In [1]: import numpy as np

In [2]: np.set_printoptions(suppress=True, linewidth=200)

In [3]: tidy = lambda a: np.round(a, 1) + 0

In [4]: W0 = np.load("test11.npy")

In [5]: W0
Out[5]: 
array([[ 2,  3,  4,  5],
       [ 6,  7,  8,  9],
       [10, 11, 12, 13],
       [14, 15, 16, 17],
       [18, 19, 20, 21]])

In [6]: # rank 2

In [7]: U, sig, vt = np.linalg.svd(W0)

In [8]: print(np.argmax(sig[:-1] / (sig[1:] + 1e-6)) + 1)
2

In [9]: out = U[:, :2] @ np.diag(sig[:2]) @ vt[:2]

In [10]: print(np.linalg.matrix_rank(W0, rtol=0.05))
1

In [11]: np.linalg.matrix_rank(out)
Out[11]: np.int64(2)

In [12]: G = W0.T @ W0

In [13]: np.linalg.matrix_rank(G)
Out[13]: np.int64(2)

In [14]: np.trace(G), (W0 ** 2).sum()
Out[14]: (np.int64(3310), np.int64(3310))

In [15]: np.diag(G)
Out[15]: array([ 660,  765,  880, 1005])

In [16]: tidy(np.linalg.eigvalsh(G)[::-1])
Out[16]: array([3305.2,    4.8,    0. ,    0. ])

In [17]: (W0 @ W0.T).shape
Out[17]: (5, 5)

In [18]: [round(float(x), 1) for x in np.linalg.svd(W0, compute_uv=False)[:3]]
Out[18]: [57.5, 2.2, 0.0]

In [19]: np.argsort(-np.linalg.norm(W0, axis=0).round(6), kind="stable")[:3]
Out[19]: array([3, 2, 1])

In [20]: np.linalg.matrix_rank(W0, rtol=0.1)
Out[20]: np.int64(1)

In [21]: np.linalg.cond(W0) > 100
Out[21]: np.True_

In [22]: np.allclose(W0[:-1].T @ np.linalg.lstsq(W0[:-1].T, W0[-1])[0], W0[-1])
Out[22]: True

In [23]: try:
    ...:     np.linalg.inv(W0)
    ...: except np.linalg.LinAlgError as e:
    ...:     print("failed:", e)
    ...: 
failed: Last 2 dimensions of the array must be square

In [24]: x0 = np.array([2, 1, -1, -3])

In [25]: W0 @ np.ones(4)
Out[25]: array([14., 30., 46., 62., 78.])

In [26]: np.sign((W0 @ x0).round(6))
Out[26]: array([-1, -1, -1, -1, -1])

In [27]: np.einsum("ij,j->i", W0, x0)
Out[27]: array([-12, -16, -20, -24, -28])

In [28]: W0 * x0
Out[28]: 
array([[  4,   3,  -4, -15],
       [ 12,   7,  -8, -27],
       [ 20,  11, -12, -39],
       [ 28,  15, -16, -51],
       [ 36,  19, -20, -63]])

In [29]: W0 @ x0
Out[29]: array([-12, -16, -20, -24, -28])

In [30]: (W0 @ x0).argmax()
Out[30]: np.int64(0)

In [31]: np.linalg.norm(W0 @ x0) <= np.linalg.norm(W0, 2) * np.linalg.norm(x0) + 1e-9
Out[31]: np.True_

In [32]: M = np.load("dump.npy")

In [33]: tidy(M)
Out[33]: 
array([[ 4.2,  0. , -0.1, -0.2],
       [-1.6, -0.5, -0.2, -1.2],
       [ 1.4,  0.5,  0.2,  1.6],
       [ 4.7, -2.1, -1.3, -2.5],
       [ 0. , -1.2, -0.8, -1.1]])

In [34]: # null space of dimension 1

In [35]: W = np.array([[1, 3, 3], [0, 1, 0], [0, 3, 2], [3, 1, 3]])

In [36]: b = np.array([-1, -2, -1])

In [37]: H = np.maximum(M @ W + b, 0)

In [38]: print(tidy(H))
[[ 2.7 10.2 11. ]
 [ 0.   0.   0. ]
 [ 5.2  4.8  8.3]
 [ 0.   3.6  2.9]
 [ 0.   0.   0. ]]

In [39]: np.linalg.matrix_rank(H)
Out[39]: np.int64(3)

In [40]: (H > 0).mean(axis=0)
Out[40]: array([0.4, 0.6, 0.6])

In [41]: print((H > 0).astype(int))
[[1 1 1]
 [0 0 0]
 [1 1 1]
 [0 1 1]
 [0 0 0]]

In [42]: C = np.array([[-3, 2, -2], [-2, -1, 3], [0, -2, -3]])

In [43]: tidy(H @ C)
Out[43]: 
array([[-28.6, -26.8,  -7.8],
       [  0. ,   0. ,   0. ],
       [-25. , -11. , -21. ],
       [ -7.1,  -9.4,   1.9],
       [  0. ,   0. ,   0. ]])

In [44]: (H @ C).round(6).argmax(axis=1)
Out[44]: array([2, 0, 1, 2, 0])

In [45]: U, sig, vt = np.linalg.svd(M)

In [46]: print(tidy(sig))
[7.1 3.7 0.8 0. ]

In [47]: out = U[:, :3] @ np.diag(sig[:3]) @ vt[:3]

In [48]: np.linalg.matrix_rank(M, rtol=0.05)
Out[48]: np.int64(3)

In [49]: np.linalg.matrix_rank(out)
Out[49]: np.int64(3)

In [50]: J = np.load("data.npy")

In [51]: J
Out[51]: 
array([[ 9,  5, -1],
       [ 5, 19,  5],
       [-1,  5, 12]])

In [52]: # equal to its transpose

In [53]: u = np.array([-3, -2, -2])

In [54]: out = J + np.outer(u, np.eye(3)[1])

In [55]: np.linalg.matrix_rank(out - J)
Out[55]: np.int64(1)

In [56]: out
Out[56]: 
array([[ 9.,  2., -1.],
       [ 5., 17.,  5.],
       [-1.,  3., 12.]])

In [57]: def softmax(z):
    ...:     e = np.exp(z - z.max(axis=-1, keepdims=True))
    ...:     return e / e.sum(axis=-1, keepdims=True)
    ...: 

In [58]: tidy(softmax(W0[1]))
Out[58]: array([0. , 0.1, 0.2, 0.6])

In [59]: print(tidy(softmax(10 * W0[1])))
[0. 0. 0. 1.]

In [60]: softmax(W0).sum(axis=1)
Out[60]: array([1., 1., 1., 1., 1.])

In [61]: att = W0 @ W0.T / np.sqrt(4)

In [62]: softmax(att).round(6).argmax(axis=1)
Out[62]: array([4, 4, 4, 4, 4])

In [63]: tidy(softmax(att + np.triu(np.full(att.shape, -np.inf), 1)))
Out[63]: 
array([[1., 0., 0., 0., 0.],
       [0., 1., 0., 0., 0.],
       [0., 0., 1., 0., 0.],
       [0., 0., 0., 1., 0.],
       [0., 0., 0., 0., 1.]])

In [64]: sig = 3 * 0.5 ** np.arange(4)

In [65]: rng = np.random.default_rng(25)

In [66]: A = rng.normal(size=(24, 4)) * rng.permutation(sig)

In [67]: tidy(A)
Out[67]: 
array([[ 1.1,  0. , -0.8, -1.7],
       [ 0.1,  0.3,  1.6, -0.4],
       [ 6.7,  0.7, -0.3, -0.1],
       [ 2.9, -0.1,  0.3,  0.9],
       [ 3.6, -0.2, -0.7, -0.4],
       [ 0. ,  0. , -0.6,  0.6],
       [ 0.1,  0. , -3. , -1. ],
       [-2.1,  0.1, -1.3,  1.2],
       [ 0.4,  0.1,  0.2,  0.4],
       [ 2.8, -0.2,  2.4, -0.6],
       [ 1.6, -0.1, -0.2,  0.5],
       [ 0.6,  0.6, -0.8,  0.4],
       [ 1.8,  0.8,  2.4,  0.5],
       [ 5. ,  0.3, -1.2,  0.2],
       [ 3.7, -0.2,  2.3,  0.3],
       [-1.9,  0.2, -2.4, -0.5],
       [-3.1,  0.2, -1.5, -1.2],
       [ 0.9, -0.2, -1.1, -0.4],
       [ 3.1,  0.1, -1.1,  2.1],
       [ 1.5,  0.7,  1.6,  1. ],
       [-2.6, -0.2,  1. , -0.1],
       [ 0.2,  0.4, -3.5, -0.2],
       [ 4.6, -0.2,  0.1,  0.3],
       [ 1. ,  0.1, -1.4,  0.3]])

In [68]: C = A[[14, 10]].astype(float)

In [69]: for _ in range(3):
    ...:     z = np.linalg.norm(A[:, None] - C, axis=-1).argmin(axis=1)
    ...:     C = np.array([A[z == j].mean(axis=0) for j in range(2)])
    ...: 

In [70]: print(z)
[1 1 0 0 0 1 1 1 1 0 1 1 0 0 0 1 1 1 0 0 1 1 0 1]

In [71]: np.abs(C[1] - C[0]).argmax()
Out[71]: np.int64(0)

In [72]: print(tidy(C))
[[ 3.6  0.2  0.6  0.4]
 [-0.3  0.1 -1.  -0.2]]

In [73]: G = np.cov(A, rowvar=False)

In [74]: np.argwhere(np.triu(np.abs(np.corrcoef(A.T)) > 0.8, 1))
Out[74]: array([], shape=(0, 2), dtype=int64)

In [75]: tidy(np.median(A, axis=0))
Out[75]: array([ 1. ,  0.1, -0.6,  0.2])

In [76]: tidy(np.corrcoef(A[:, 2], A[:, 1])[0, 1])
Out[76]: np.float64(0.0)

In [77]: out = np.c_[A[:, :3] @ np.array([[2, -4, 9], [7, 8, 8], [4, -9, -5]]), np.array([1, 0, -3, 2, 1, 1, -3, 2, 2, 1, 0, 2, 0, -2, -2, 3, -3, -2, 3, 0, 0, 3, 2, 0])]

In [78]: tidy(out)
Out[78]: 
array([[ -1.1,   2.9,  13.5,   1. ],
       [  8.8, -11.5,  -4.5,   0. ],
       [ 17.1, -17.8,  67.7,  -3. ],
       [  6.4, -15.3,  23.4,   2. ],
       [  3. ,  -9.7,  34. ,   1. ],
       [ -2.2,   5.6,   2.8,   1. ],
       [-11.5,  26. ,  16.1,  -3. ],
       [ -8.4,  21.1, -11.2,   2. ],
       [  2.3,  -2.6,   3.9,   2. ],
       [ 13.5, -33.9,  11.5,   1. ],
       [  1.6,  -4.6,  14.6,   0. ],
       [  2.4,   9.3,  14.1,   2. ],
       [ 18.7, -22.4,  10. ,   0. ],
       [  7.6,  -7. ,  53.6,  -2. ],
       [ 15.2, -36.9,  20.1,  -2. ],
       [-12. ,  30.1,  -3.8,   3. ],
       [-11.1,  27.9, -19.1,  -3. ],
       [ -3.8,   4.7,  12.2,  -2. ],
       [  2.2,  -1.9,  34.4,   3. ],
       [ 14.3, -14.3,  11.1,   0. ],
       [ -2.9,   0.1, -30.2,   0. ],
       [-10.5,  33.4,  22.6,   3. ],
       [  8.2, -20.4,  39.8,   2. ],
       [ -2.8,   9.7,  16.6,   0. ]])

In [79]: print(tidy(np.linalg.norm(out - A @ np.linalg.lstsq(A, out)[0], axis=0)))
[0.  0.  0.  8.4]

In [80]: np.linalg.matrix_rank(out)
Out[80]: np.int64(4)

In [81]: tidy(np.linalg.norm(np.linalg.qr(A)[0].T @ out, axis=0) ** 2 / ((out ** 2).sum(axis=0) + 1e-12))
Out[81]: array([1. , 1. , 1. , 0.2])

In [82]: tidy(np.linalg.lstsq(A, out[:, 0])[0])
Out[82]: array([2., 7., 4., 0.])

In [83]: arr = np.loadtxt("x.csv", delimiter=",")

In [84]: tidy(arr)
Out[84]: 
array([[-0.7,  0. ,  0.4, -0.6],
       [ 0. , -0.7, -0.6, -0.4],
       [-0.2,  0.6, -0.7, -0.2],
       [-0.7, -0.2, -0.1,  0.7]])

In [85]: # columns are unit length and at right angles

In [86]: z = rng.permutation(4)

In [87]: out = arr[:, z] * rng.choice([-1, 1], 4)

In [88]: tidy(out)
Out[88]: 
array([[ 0. , -0.7,  0.4,  0.6],
       [-0.7,  0. , -0.6,  0.4],
       [ 0.6, -0.2, -0.7,  0.2],
       [-0.2, -0.7, -0.1, -0.7]])

In [89]: U, _, vt = np.linalg.svd(arr.T @ out)

In [90]: print(z)
[1 0 2 3]

In [91]: print(tidy(np.linalg.lstsq(arr, out)[0]))
[[ 0.  1.  0.  0.]
 [ 1.  0.  0.  0.]
 [ 0.  0.  1.  0.]
 [ 0.  0.  0. -1.]]

In [92]: tidy(arr @ arr.T)
Out[92]: 
array([[1., 0., 0., 0.],
       [0., 1., 0., 0.],
       [0., 0., 1., 0.],
       [0., 0., 0., 1.]])

In [93]: tidy(np.linalg.norm(arr, axis=0))
Out[93]: array([1., 1., 1., 1.])

In [94]: feats = np.load("arr.npy")

In [95]: feats
Out[95]: 
array([[ 0,  3,  0, -4,  1],
       [-2,  3,  1,  4,  0],
       [ 2,  4,  0,  3, -1],
       [ 5, -4, -1, -5, -5],
       [-2, -3, -5, -1, -1]])

In [96]: O, V = np.linalg.qr(feats[:, :4])[0], np.linalg.qr(feats[:, 4:])[0]

In [97]: sig = np.linalg.svd(O.T @ V, compute_uv=False)

In [98]: tidy(np.degrees(np.arccos(sig.clip(0, 1))))
Out[98]: array([22.7])

In [99]: print(tidy(sig))
[0.9]

In [100]: tidy(np.linalg.norm(O @ O.T - V @ V.T, 2))
Out[100]: np.float64(1.0)

In [101]: G = feats.T @ feats

In [102]: print(np.linalg.matrix_rank(G))
5

In [103]: np.allclose(G, G.T)
Out[103]: True

In [104]: print(G)
[[ 37 -12   3 -25 -25]
 [-12  59  22  35  22]
 [  3  22  27  14  10]
 [-25  35  14  67  19]
 [-25  22  10  19  28]]

In [105]: (feats @ feats.T).shape
Out[105]: (5, 5)

In [106]: print(np.diag(G))
[37 59 27 67 28]

In [107]: out = np.linalg.inv(feats)

In [108]: print(tidy(np.linalg.slogdet(feats)[0]))
1.0

In [109]: print(tidy(np.linalg.det(feats) * out))
[[-208. -785.  525. -120. -133.]
 [ 336.  213.  207.   18.   39.]
 [ -24.  393. -423.  162. -411.]
 [-350.  -79.  213. -114.    7.]
 [-122. -955.  231. -510.  -89.]]

In [110]: tidy(np.linalg.cond(feats))
Out[110]: np.float64(7.7)

In [111]: tidy(softmax(feats).sum(axis=1))
Out[111]: array([1., 1., 1., 1., 1.])

In [112]: tidy(softmax(10 * feats[0]))
Out[112]: array([0., 1., 0., 0., 0.])

In [113]: tidy(softmax(feats[0]))
Out[113]: array([0. , 0.8, 0. , 0. , 0.1])

In [114]: att = feats @ feats.T / np.sqrt(5)

In [115]: tidy(softmax(att))
Out[115]: 
array([[1., 0., 0., 0., 0.],
       [0., 1., 0., 0., 0.],
       [0., 0., 1., 0., 0.],
       [0., 0., 0., 1., 0.],
       [0., 0., 0., 0., 1.]])

In [116]: tidy(softmax(att)[0] @ feats)
Out[116]: array([ 0.,  3.,  0., -4.,  1.])

In [117]: U, sig = np.linalg.svd(feats)
Traceback (most recent call last):
  Cell In[117], line 1
    U, sig = np.linalg.svd(feats)
ValueError: too many values to unpack (expected 2)


In [118]: U, sig, vt = np.linalg.svd(feats, full_matrices=False)

In [119]: tidy(np.sqrt((sig ** 2).sum())), tidy(np.linalg.norm(feats))
Out[119]: (np.float64(14.8), np.float64(14.8))

In [120]: np.allclose(U * sig @ vt, feats)
Out[120]: True

In [121]: print(tidy(U.T @ feats @ vt.T))
[[11.3  0.   0.   0.   0. ]
 [ 0.   6.7  0.   0.   0. ]
 [ 0.   0.   5.3  0.   0. ]
 [ 0.   0.   0.   3.9  0. ]
 [ 0.   0.   0.   0.   1.5]]

In [122]: U.shape, sig.shape, vt.shape
Out[122]: ((5, 5), (5,), (5, 5))

In [123]: tidy(sig / sig[0])
Out[123]: array([1. , 0.6, 0.5, 0.3, 0.1])

In [124]: print(tidy(U.T @ U))
[[1. 0. 0. 0. 0.]
 [0. 1. 0. 0. 0.]
 [0. 0. 1. 0. 0.]
 [0. 0. 0. 1. 0.]
 [0. 0. 0. 0. 1.]]

In [125]: tidy(vt @ vt.T)
Out[125]: 
array([[1., 0., 0., 0., 0.],
       [0., 1., 0., 0., 0.],
       [0., 0., 1., 0., 0.],
       [0., 0., 0., 1., 0.],
       [0., 0., 0., 0., 1.]])
